$ python3 -q
>>> import numpy as np
>>> import numpy.linalg as la
>>> np.set_printoptions(precision=2, suppress=True, linewidth=140)
>>> M = np.load("m.npy")
>>> print(M)
[[ 0. -3.  3.  0.]
 [ 0. -2.  2. -1.]
 [ 0. -2.  3.  0.]
 [ 0. -3.  3.  3.]]
>>> B = np.array([[3, 4], [-7, 5], [-7, -9], [-5, -2]])
>>> print(np.einsum("ij->j", M))
[  0. -10.  11.   2.]
>>> print(M @ B)
[[  0. -42.]
 [  5. -26.]
 [ -7. -37.]
 [-15. -48.]]
>>> print(np.einsum("ij,ij->i", M, M))
[18.  9. 13. 27.]
>>> print(np.vstack([M, B.T]).shape)
(6, 4)
>>> print(np.einsum("ik,kj->ij", M, B))
[[  0. -42.]
 [  5. -26.]
 [ -7. -37.]
 [-15. -48.]]
>>> rank = la.matrix_rank(M)
>>> print(rank)
3
>>> N = la.svd(M)[2][rank:].T
>>> print(N.shape)
(4, 1)
>>> print([int(la.matrix_rank(M[:, :j + 1])) for j in range(4)])
[0, 1, 2, 3]
>>> print(np.allclose(M @ N, 0))
True
>>> print(la.matrix_rank(M.T @ M), la.matrix_rank(M @ M.T))
3 3
>>> print(N @ N.T)
[[1. 0. 0. 0.]
 [0. 0. 0. 0.]
 [0. 0. 0. 0.]
 [0. 0. 0. 0.]]
>>> rng = np.random.default_rng(8037)
>>> B = M + rng.integers(-2, 3, (4, 3)) @ rng.integers(-2, 3, (3, 4))
>>> print(B)
[[-1. -3.  2.  1.]
 [ 0. -2.  0. -2.]
 [ 0. -6. -1. -2.]
 [ 1. -5.  4.  2.]]
>>> print(np.round(la.svd(B - M, compute_uv=False), 2) + 0)
[6.32 3.01 1.42 0.  ]
>>> print(B - M)
[[-1.  0. -1.  1.]
 [ 0.  0. -2. -1.]
 [ 0. -4. -4. -2.]
 [ 1. -2.  1. -1.]]
>>> blk = np.stack([M, -3 * M, M[::-1]])
>>> print(blk.sum(axis=0))
[[ 0.  3. -3.  3.]
 [ 0.  2. -1.  2.]
 [ 0.  2. -4. -1.]
 [ 0.  3. -3. -6.]]
>>> print(blk.shape)
(3, 4, 4)
>>> print(la.norm(blk, axis=(1, 2)))
[ 8.19 24.56  8.19]
>>> E = np.array([[0, 4, 2], [-3, 6, 3], [2, -4, -2], [1, -6, -3]])
>>> # looks like rank 2
>>> print(la.matrix_rank(E, rtol=0.1))
2
>>> print(round(float(la.norm(E, 2) / la.norm(E)), 2))
0.99
>>> print(np.argsort(-la.norm(E, axis=0).round(6), kind="stable")[:3])
[1 2 0]
>>> F = np.array([[-3, -3, -1], [4, 4, 5], [3, -2, 3], [5, -5, -3]])
>>> B = np.c_[F[:, :2] @ np.array([[3, 5], [4, 4]]), np.array([0, 5, -2, 1])]
>>> print(B)
[[-21 -27   0]
 [ 28  36   5]
 [  1   7  -2]
 [ -5   5   1]]
>>> print(la.matrix_rank(np.c_[F, B]))
4
>>> print(np.round(la.norm(B - F @ la.lstsq(F, B)[0], axis=0), 2) + 0)
[0.   0.   3.91]
>>> A = np.loadtxt("data.csv", delimiter=",")
>>> print(A)
[[ 2.  1.  0.  0.  0.]
 [ 1.  1.  0.  0.  0.]
 [ 0.  0. -1. -1. -2.]
 [ 0.  0.  1. -2.  0.]
 [ 0.  0. -1.  0. -1.]]
>>> print(la.norm(A, axis=0))
[2.24 1.41 1.73 2.24 2.24]
>>> print(round(float(la.norm(A, 1)), 2), round(float(la.norm(A, np.inf)), 2))
3.0 4.0
>>> print(round(float(la.norm(A, "nuc")), 2))
8.23
>>> print(A[0] @ A[1])
3.0
>>> print(np.round(la.norm(A) ** 2 / la.norm(A, 2) ** 2, 2))
2.61
>>> print(la.norm(A, axis=1))
[2.24 1.41 2.45 2.24 1.41]
>>> print(np.round(la.norm(A[0] - A[1]), 2))
1.0
>>> print(la.norm(A, axis=1).argmax())
2
>>> print(A.shape)
(5, 5)
>>> print(A.sum(axis=0))
[ 3.  2. -1. -3. -3.]
>>> print(la.svd(A, compute_uv=False))
[2.77 2.62 2.3  0.38 0.16]
>>> print(A.sum(axis=1))
[ 3.  2. -4. -1. -2.]
>>> print(A - A[0])
[[ 0.  0.  0.  0.  0.]
 [-1.  0.  0.  0.  0.]
 [-2. -1. -1. -1. -2.]
 [-2. -1.  1. -2.  0.]
 [-2. -1. -1.  0. -1.]]
>>> print(round(float(la.det(A)), 2))
1.0
>>> print((la.matrix_power((A != 0) + (A.T != 0) + np.eye(5), 5) > 0).astype(int))
[[1 1 0 0 0]
 [1 1 0 0 0]
 [0 0 1 1 1]
 [0 0 1 1 1]
 [0 0 1 1 1]]
>>> print(np.sort(la.eigvals(A).real))
[-2.1  -2.1   0.21  0.38  2.62]
>>> arr = np.arange(15).reshape(3, 5) + -2
>>> print(arr)
[[-2 -1  0  1  2]
 [ 3  4  5  6  7]
 [ 8  9 10 11 12]]
>>> # null space of dimension 3
>>> print(np.abs(arr).max())
12
>>> print(arr - arr[0])
[[ 0  0  0  0  0]
 [ 5  5  5  5  5]
 [10 10 10 10 10]]
>>> print(np.round(la.svd(arr, compute_uv=False), 2) + 0)
[25.36  3.41  0.  ]
>>> print(arr.sum(axis=0))
[ 9 12 15 18 21]
>>> print(la.matrix_rank(arr))
2
>>> Uu, sigma, VT = la.svd(arr)
>>> vecs = VT[:(sigma > 1e-8).sum()]
>>> x0 = arr[2] + -2 * arr[0] + rng.integers(2) * np.eye(5)[0]
>>> print(x0)
[12. 11. 10.  9.  8.]
>>> print(np.allclose(vecs.T @ vecs @ x0, x0))
True
>>> print(la.matrix_rank(np.vstack([arr, x0])))
2
>>> print(np.allclose(arr[:-1].T @ la.lstsq(arr[:-1].T, arr[-1])[0], arr[-1]))
True
>>> print(round(float(np.trace(la.pinv(arr) @ arr)), 2))
2.0
>>> print(np.abs(np.diag(la.qr(arr)[1])) > 1e-9)
[ True  True False]
>>> B = arr + rng.integers(-2, 3, (3, 2)) @ rng.integers(-2, 3, (2, 5))
>>> print(B)
[[-1  2  2 -2 -2]
 [ 5 10  9  0 -1]
 [ 4  5  8 13 16]]
>>> print(np.round(la.svd(B - arr, compute_uv=False), 2) + 0)
[15.57  2.94  0.  ]
>>> data = np.loadtxt("block9.csv", delimiter=",")
>>> print(data)
[[1.   0.   0.   0.  ]
 [0.   0.33 0.33 0.33]
 [0.   0.   1.   0.  ]
 [0.   0.   0.   1.  ]]
>>> w, vecs = la.eig(data)
>>> print(data @ vecs[:, 0] - w[0] * vecs[:, 0])
[0. 0. 0. 0.]
>>> print(np.sort(la.eigvals(data.T)))
[0.33 1.   1.   1.  ]
>>> x0 = np.array([2, 0, 1, -2])
>>> y = data @ x0
>>> print(y)
[ 2.   -0.33  1.   -2.  ]
>>> print(la.solve(data, data[:, 2]))
[0. 0. 1. 0.]
>>> print(la.solve(data, y + data[:, 3]))
[ 2.  0.  1. -1.]
>>> print(np.round(la.solve(data, -3 * y), 2) + 0)
[-6.  0. -3.  6.]
